% python3 -q
>>> import numpy as np
>>> np.set_printoptions(precision=2, suppress=True, linewidth=140)
>>> W0 = np.load("out15.npy")
>>> W0
array([[  3.57,   0.73, -10.34,   8.56],
       [  3.73,   1.37,  -6.23,   4.33],
       [  4.84,   1.75,  -7.6 ,   4.56],
       [ -0.54,  -0.19,  -2.71,   3.5 ],
       [  0.27,  -0.9 ,  -3.6 ,   3.34]])
>>> U, sigma, VT = np.linalg.svd(W0, full_matrices=False)
>>> U.shape, sigma.shape, VT.shape
((5, 4), (4,), (4, 4))
>>> np.abs(VT[0])
array([0.32, 0.09, 0.75, 0.57])
>>> np.allclose(U * sigma @ VT, W0)
True
>>> sigma
array([20.  ,  4.  ,  0.81,  0.16])
>>> round(np.sqrt((sigma ** 2).sum()), 2), round(float(np.linalg.norm(W0)), 2)
(np.float64(20.42), 20.42)
>>> (sigma > 1e-8).sum()
np.int64(4)
>>> t = np.radians(90)
>>> R = np.eye(4)
>>> R[0, 0] = R[1, 1] = np.cos(t)
>>> R[0, 1], R[1, 0] = -np.sin(t), np.sin(t)
>>> R.round(2) + 0
array([[ 0., -1.,  0.,  0.],
       [ 1.,  0.,  0.,  0.],
       [ 0.,  0.,  1.,  0.],
       [ 0.,  0.,  0.,  1.]])
>>> M2 = W0 @ R.T
>>> np.round(np.linalg.det(R), 2), np.trace(R)
(np.float64(1.0), np.float64(2.0))
>>> M2
array([[ -0.73,   3.57, -10.34,   8.56],
       [ -1.37,   3.73,  -6.23,   4.33],
       [ -1.75,   4.84,  -7.6 ,   4.56],
       [  0.19,  -0.54,  -2.71,   3.5 ],
       [  0.9 ,   0.27,  -3.6 ,   3.34]])
>>> def softmax(z):
...     e = np.exp(z - z.max(axis=-1, keepdims=True))
...     return e / e.sum(axis=-1, keepdims=True)
... 
>>> softmax(M2).sum(axis=1)
array([1., 1., 1., 1., 1.])
>>> np.round(softmax(10 * M2[1]), 2) + 0
array([0., 0., 0., 1.])
>>> np.round(softmax(M2[1]), 2) + 0
array([0.  , 0.35, 0.  , 0.64])
>>> att = M2 @ M2.T / np.sqrt(4)
>>> softmax(att).round(6).argmax(axis=1)
array([0, 0, 0, 0, 0])
>>> np.round(softmax(att), 2) + 0
array([[1., 0., 0., 0., 0.],
       [1., 0., 0., 0., 0.],
       [1., 0., 0., 0., 0.],
       [1., 0., 0., 0., 0.],
       [1., 0., 0., 0., 0.]])
>>> softmax(att)[1] @ M2
array([ -0.73,   3.57, -10.34,   8.56])
>>> np.round(softmax(att + np.triu(np.full(att.shape, -np.inf), 1)), 2) + 0
array([[1., 0., 0., 0., 0.],
       [1., 0., 0., 0., 0.],
       [1., 0., 0., 0., 0.],
       [1., 0., 0., 0., 0.],
       [1., 0., 0., 0., 0.]])
>>> hat = W0 @ np.linalg.solve(W0.T @ W0, W0.T)
>>> np.allclose(hat @ hat, hat)
True
>>> hat @ W0[:, 1]
array([ 0.73,  1.37,  1.75, -0.19, -0.9 ])
>>> np.round(np.linalg.eigvalsh(hat), 2) + 0
array([0., 1., 1., 1., 1.])
>>> rng = np.random.default_rng(74)
>>> M2 = W0 + rng.integers(-2, 3, (5, 3)) @ rng.integers(-2, 3, (3, 4))
>>> M2
array([[  1.57,  -1.27, -15.34,   6.56],
       [  7.73,   3.37,  -5.23,   6.33],
       [  2.84,  -2.25,  -7.6 ,   7.56],
       [ -0.54,  -0.19,  -2.71,   3.5 ],
       [  1.27,   3.1 ,  -3.6 ,  -0.66]])
>>> np.linalg.matrix_rank(M2 - W0, tol=1e-8)
np.int64(3)
>>> np.abs(M2 - W0).sum(axis=1)
array([11.,  9.,  9.,  0.,  9.])
>>> M2 - W0
array([[-2., -2., -5., -2.],
       [ 4.,  2.,  1.,  2.],
       [-2., -4.,  0.,  3.],
       [ 0.,  0.,  0.,  0.],
       [ 1.,  4.,  0., -4.]])
>>> m1 = np.array([[5, 6, 7, 8, 9, 10, 11],
...     [12, 13, 14, 15, 16, 17, 18],
...     [19, 20, 21, 22, 23, 24, 25],
...     [26, 27, 28, 29, 30, 31, 32]])
>>> # rank 2
>>> W0.reshape(-1, 2)
array([[  3.57,   0.73],
       [-10.34,   8.56],
       [  3.73,   1.37],
       [ -6.23,   4.33],
       [  4.84,   1.75],
       [ -7.6 ,   4.56],
       [ -0.54,  -0.19],
       [ -2.71,   3.5 ],
       [  0.27,  -0.9 ],
       [ -3.6 ,   3.34]])
>>> W0.reshape(2, -1)
array([[  3.57,   0.73, -10.34,   8.56,   3.73,   1.37,  -6.23,   4.33,   4.84,   1.75],
       [ -7.6 ,   4.56,  -0.54,  -0.19,  -2.71,   3.5 ,   0.27,  -0.9 ,  -3.6 ,   3.34]])
>>> W0.ravel(order="F")
array([  3.57,   3.73,   4.84,  -0.54,   0.27,   0.73,   1.37,   1.75,  -0.19,  -0.9 , -10.34,  -6.23,  -7.6 ,  -2.71,  -3.6 ,   8.56,
         4.33,   4.56,   3.5 ,   3.34])
>>> blk = W0.reshape(5, 2, -1)
>>> np.einsum("ihd,jhd->hij", blk, blk).shape
(2, 5, 5)
>>> np.einsum("ihd,ihd->ih", blk, blk)
array([[ 13.28, 180.19],
       [ 15.79,  57.56],
       [ 26.49,  78.55],
       [  0.33,  19.59],
       [  0.88,  24.12]])
>>> blk.shape
(5, 2, 2)
>>> blk[:, 0]
array([[ 3.57,  0.73],
       [ 3.73,  1.37],
       [ 4.84,  1.75],
       [-0.54, -0.19],
       [ 0.27, -0.9 ]])
>>> blk.transpose(1, 0, 2)
array([[[  3.57,   0.73],
        [  3.73,   1.37],
        [  4.84,   1.75],
        [ -0.54,  -0.19],
        [  0.27,  -0.9 ]],

       [[-10.34,   8.56],
        [ -6.23,   4.33],
        [ -7.6 ,   4.56],
        [ -2.71,   3.5 ],
        [ -3.6 ,   3.34]]])
>>> rk = np.linalg.matrix_rank(m1)
>>> rk
np.int64(2)
>>> N = np.linalg.svd(m1)[2][rk:].T
>>> np.linalg.matrix_rank(m1.T @ m1), np.linalg.matrix_rank(m1 @ m1.T)
(np.int64(2), np.int64(2))
>>> np.round(m1 @ N, 2) + 0
array([[0., 0., 0., 0., 0.],
       [0., 0., 0., 0., 0.],
       [0., 0., 0., 0., 0.],
       [0., 0., 0., 0., 0.]])
>>> N.shape
(7, 5)
>>> [int(np.linalg.matrix_rank(np.delete(m1, i, axis=0))) for i in range(4)]
[2, 2, 2, 2]
>>> np.unique(m1.round(6), axis=0).shape
(4, 7)
>>> np.linalg.lstsq(m1[:-1].T, m1[-1])[2]
np.int32(2)
>>> np.round(np.trace(np.linalg.pinv(m1) @ m1), 2)
np.float64(2.0)
>>> U, sigma, VT = np.linalg.svd(m1)
>>> evecs = VT[:(sigma > 1e-8).sum()]
>>> x = m1[0] + -1 * m1[1] + rng.integers(2) * np.eye(7)[1]
>>> x
array([-7., -6., -7., -7., -7., -7., -7.])
>>> np.linalg.matrix_rank(np.vstack([m1, x]))
np.int64(3)
>>> U, sigma, VT = np.linalg.svd(m1)
>>> sigma.round(2) + 0
array([106.74,   4.11,   0.  ,   0.  ])
>>> M2 = U[:, :2] @ np.diag(sigma[:2]) @ VT[:2]
>>> round(np.linalg.norm(m1 - M2) / np.linalg.norm(m1), 2)
np.float64(0.0)
>>> round(float(np.abs(m1 - M2).max()), 2)
0.0
>>> cent = 20 * np.array([[-0.5, 0.4, 0.9, 0.0, 0.3],
...     [-1.1, 0.1, -0.8, 0.6, 1.3],
...     [0.7, 0.3, 0.3, 0.6, -1.4]])
>>> z = rng.integers(0, 3, 33)
>>> J = cent[z] + rng.normal(size=(33, 5))
>>> J
array([[-11.26,   8.47,  17.2 ,   1.25,   6.81],
       [ 13.76,   5.66,   5.88,  12.74, -28.05],
       [ 16.06,   4.74,   6.28,  14.13, -30.18],
       [-10.46,   8.43,  16.22,   1.12,   4.09],
       [ 14.08,   5.74,   5.07,  14.48, -29.05],
       [ -7.92,   8.79,  19.82,   0.05,   5.2 ],
       [-22.16,   3.62, -17.72,  12.46,  27.02],
       [ 14.1 ,   5.03,   7.01,  12.73, -26.77],
       [-20.85,   0.95, -16.32,  11.5 ,  25.33],
       [-10.21,   7.29,  19.92,   1.13,   5.92],
       [-10.14,  10.24,  17.34,   1.11,   4.7 ],
       [ -9.93,   9.59,  19.19,  -0.61,   5.9 ],
       [-21.68,   0.52, -18.18,  12.38,  24.76],
       [-10.57,  10.14,  16.24,  -0.54,   5.7 ],
       [-21.37,   1.3 , -14.54,  11.05,  26.8 ],
       [-20.72,   2.52, -15.38,  13.48,  25.9 ],
       [ -8.69,   8.17,  19.1 ,  -0.51,   5.28],
       [-22.37,   2.84, -14.48,  11.62,  27.28],
       [ 13.75,   6.35,   5.69,  11.85, -28.17],
       [-23.06,   2.28, -16.52,  13.47,  26.2 ],
       [ -9.19,   8.37,  17.72,   1.02,   5.48],
       [-21.78,   3.04, -15.27,  12.93,  26.72],
       [ -9.85,   7.22,  18.54,   2.1 ,   6.9 ],
       [-22.24,   0.25, -14.86,  12.36,  25.19],
       [-22.34,   1.56, -15.04,  11.58,  26.56],
       [ -9.68,   8.03,  17.56,   0.11,   6.45],
       [ 14.4 ,   6.26,   6.06,  11.38, -28.54],
       [ 13.1 ,   6.27,   7.22,  10.56, -27.77],
       [-10.6 ,   8.28,  17.83,   0.69,   5.47],
       [-22.4 ,   1.27, -14.69,  12.84,  25.38],
       [ 12.71,   4.81,   4.05,  13.29, -27.68],
       [ -8.42,  10.27,  18.16,  -1.13,   5.89],
       [ 13.05,   5.44,   7.85,  13.26, -25.92]])
>>> x = np.array([2, 0, 0, 1, 2])
>>> target = J @ x
>>> np.round(np.linalg.lstsq(J, target)[0], 2) + 0
array([2., 0., 0., 1., 2.])
>>> np.round(np.linalg.solve(J.T @ J, J.T @ target), 2) + 0
array([2., 0., 0., 1., 2.])
>>> target = target + 0.02 * rng.normal(size=33)
>>> target
array([ -7.68, -15.85, -14.11, -11.63, -15.45,  -5.39,  22.18, -12.59,  20.48,  -7.46,  -9.75,  -8.68,  18.54, -10.32,  21.91,  23.84,
        -7.34,  21.45, -17.02,  19.74,  -6.38,  22.83,  -3.8 ,  18.23,  20.04,  -6.33, -16.91, -18.82,  -9.57,  18.8 , -16.59,  -6.16,
       -12.46])
>>> beta, *_ = np.linalg.lstsq(J, target)
>>> beta.round()
array([ 2., -0.,  0.,  1.,  2.])
>>> beta.round(2) + 0
array([2., 0., 0., 1., 2.])
>>> data = np.load("m.npy")
>>> data
array([[ 0,  0, 31,  0, 24],
       [ 0,  0,  0, 38, 12],
       [ 3,  0,  0, 31, 22],
       [ 0, 28,  0, 30,  0],
       [ 0,  0,  0, 19,  0],
       [ 0,  0, 28,  0,  4],
       [41, 17,  9,  9,  8],
       [26, 56, 10,  2,  0],
       [ 9,  0,  0, 31, 28],
       [10,  0,  0, 18, 26],
       [ 0,  0, 30,  0,  0],
       [ 0,  0,  0, 19, 16],
       [ 0,  0, 12,  0,  0],
       [ 0,  0,  0, 13, 16],
       [39,  3, 17,  3, 14],
       [ 0, 13,  0, 37,  0],
       [ 1,  0,  0, 25, 28],
       [ 0,  0,  0, 32, 30],
       [22,  0, 52,  0, 18],
       [ 0,  0,  0,  8,  0]])
>>> hat = data @ np.linalg.solve(data.T @ data, data.T)
>>> np.round(hat @ data[:, 0], 2) + 0
array([ 0.,  0.,  3.,  0.,  0.,  0., 41., 26.,  9., 10.,  0.,  0.,  0.,  0., 39.,  0.,  1.,  0., 22.,  0.])
>>> np.round(np.linalg.eigvalsh(hat), 2) + 0
array([0., 0., 0., 0., 0., 0., 0., 0., 0., 0., 0., 0., 0., 0., 0., 1., 1., 1., 1., 1.])
>>> Xs = data - data.mean(axis=0)
>>> U, sigma, VT = np.linalg.svd(Xs, full_matrices=False)
>>> np.round((sigma ** 2).sum() ** 2 / (sigma ** 4).sum(), 2)
np.float64(3.28)
>>> VT[0] * np.sign(VT[0, np.abs(VT[0]).argmax()])
array([-0.4 , -0.18, -0.62,  0.63,  0.18])
>>> sigma
array([87.32, 70.11, 53.55, 34.82, 28.33])
>>> sigma ** 2 / (sigma ** 2).sum()
array([0.44, 0.28, 0.16, 0.07, 0.05])
>>> np.abs(U[:, 0]).argmax()
np.int64(18)
>>> D = np.linalg.norm(data[:, None] - data[None], axis=-1)
>>> D.shape
(20, 20)
>>> np.flatnonzero(D[1] < D.mean() / 2)
array([ 1,  2, 15])
>>> D.mean(axis=1).argmax()
np.int64(7)
>>> np.unravel_index(D.round(6).argmax(), D.shape)
(np.int64(7), np.int64(17))
>>> Xs = data - data.mean(axis=0)
>>> evecs = np.linalg.svd(Xs)[2][:3]
>>> M2 = Xs - Xs @ evecs.T @ evecs
>>> M2.std(axis=0)
array([3.55, 4.37, 5.01, 4.97, 4.39])
>>> round(float(np.linalg.norm(M2) / np.linalg.norm(Xs)), 2)
0.34
>>> np.round(np.cov(Xs @ evecs.T, rowvar=False), 2) + 0
array([[401.27,   0.  ,   0.  ],
       [  0.  , 258.68,   0.  ],
       [  0.  ,   0.  , 150.95]])
>>> np.diag(evecs.T @ evecs)
array([0.76, 0.66, 0.53, 0.45, 0.59])
>>> (Xs @ evecs.T).std(axis=0)
array([19.52, 15.68, 11.97])
>>> np.linalg.norm(M2, axis=1).round(6).argmax()
np.int64(18)
>>> K = np.loadtxt("a.csv", delimiter=",")
>>> K.round(2) + 0
array([[ 0.07, -0.01, -0.13,  0.03, -0.15, -0.13,  0.05],
       [-0.01,  0.  ,  0.02,  0.  ,  0.02,  0.02, -0.01],
       [-0.13,  0.02,  0.27, -0.06,  0.31,  0.27, -0.1 ],
       [ 0.03,  0.  , -0.06,  0.01, -0.07, -0.06,  0.02],
       [-0.15,  0.02,  0.31, -0.07,  0.35,  0.31, -0.11],
       [-0.13,  0.02,  0.27, -0.06,  0.31,  0.27, -0.1 ],
       [ 0.05, -0.01, -0.1 ,  0.02, -0.11, -0.1 ,  0.03]])
>>> # row 5 repeats row 2
>>> vals, evecs = np.linalg.eigh(K)
>>> x = np.array([3, -7, 5, -8, 8, -1, -1])
>>> np.round(evecs * np.abs(vals) @ evecs.T, 2) + 0
array([[ 0.07, -0.01, -0.13,  0.03, -0.15, -0.13,  0.05],
       [-0.01,  0.  ,  0.02,  0.  ,  0.02,  0.02, -0.01],
       [-0.13,  0.02,  0.27, -0.06,  0.31,  0.27, -0.1 ],
       [ 0.03,  0.  , -0.06,  0.01, -0.07, -0.06,  0.02],
       [-0.15,  0.02,  0.31, -0.07,  0.35,  0.31, -0.11],
       [-0.13,  0.02,  0.27, -0.06,  0.31,  0.27, -0.1 ],
       [ 0.05, -0.01, -0.1 ,  0.02, -0.11, -0.1 ,  0.03]])
>>> np.round(evecs * np.maximum(vals, 0) @ evecs.T, 2) + 0
array([[ 0.07, -0.01, -0.13,  0.03, -0.15, -0.13,  0.05],
       [-0.01,  0.  ,  0.02,  0.  ,  0.02,  0.02, -0.01],
       [-0.13,  0.02,  0.27, -0.06,  0.31,  0.27, -0.1 ],
       [ 0.03,  0.  , -0.06,  0.01, -0.07, -0.06,  0.02],
       [-0.15,  0.02,  0.31, -0.07,  0.35,  0.31, -0.11],
       [-0.13,  0.02,  0.27, -0.06,  0.31,  0.27, -0.1 ],
       [ 0.05, -0.01, -0.1 ,  0.02, -0.11, -0.1 ,  0.03]])
>>> np.round(x @ K @ x, 2)
np.float64(46.76)
>>> mat = np.load("dump.npy")
>>> mat
array([[ 1, -2,  4, -8],
       [ 1, -1,  1, -1],
       [ 1,  0,  0,  0]])
>>> r0, r1 = mat[2], mat[1]
>>> r0 @ r1
np.int64(1)
>>> pr = (r0 @ r1) / (r0 @ r0) * r0
>>> (r1 - pr) @ r0
np.float64(0.0)
>>> np.round(np.linalg.norm(r0 + r1) ** 2 + np.linalg.norm(r0 - r1) ** 2, 2)
np.float64(10.0)
>>> np.outer(r0, r1)
array([[ 1, -1,  1, -1],
       [ 0,  0,  0,  0],
       [ 0,  0,  0,  0],
       [ 0,  0,  0,  0]])
>>> r1 - pr
array([ 0., -1.,  1., -1.])
>>> pr
array([1., 0., 0., 0.])
>>> M2 = np.array([[-3, 1], [1, 0]])
>>> cent = np.kron(M2, mat)
>>> cent.shape
(6, 8)
>>> np.linalg.matrix_rank(cent)
np.int64(6)
>>> x = np.array([5, 4, 1, 2])
>>> h = np.maximum(mat @ x, 0)
>>> np.maximum(mat @ (3 * x), 0)
array([ 0,  0, 15])
>>> mat * (h > 1e-9)[:, None]
array([[0, 0, 0, 0],
       [0, 0, 0, 0],
       [1, 0, 0, 0]])
>>> np.tanh(mat @ x)
array([-1.,  0.,  1.])
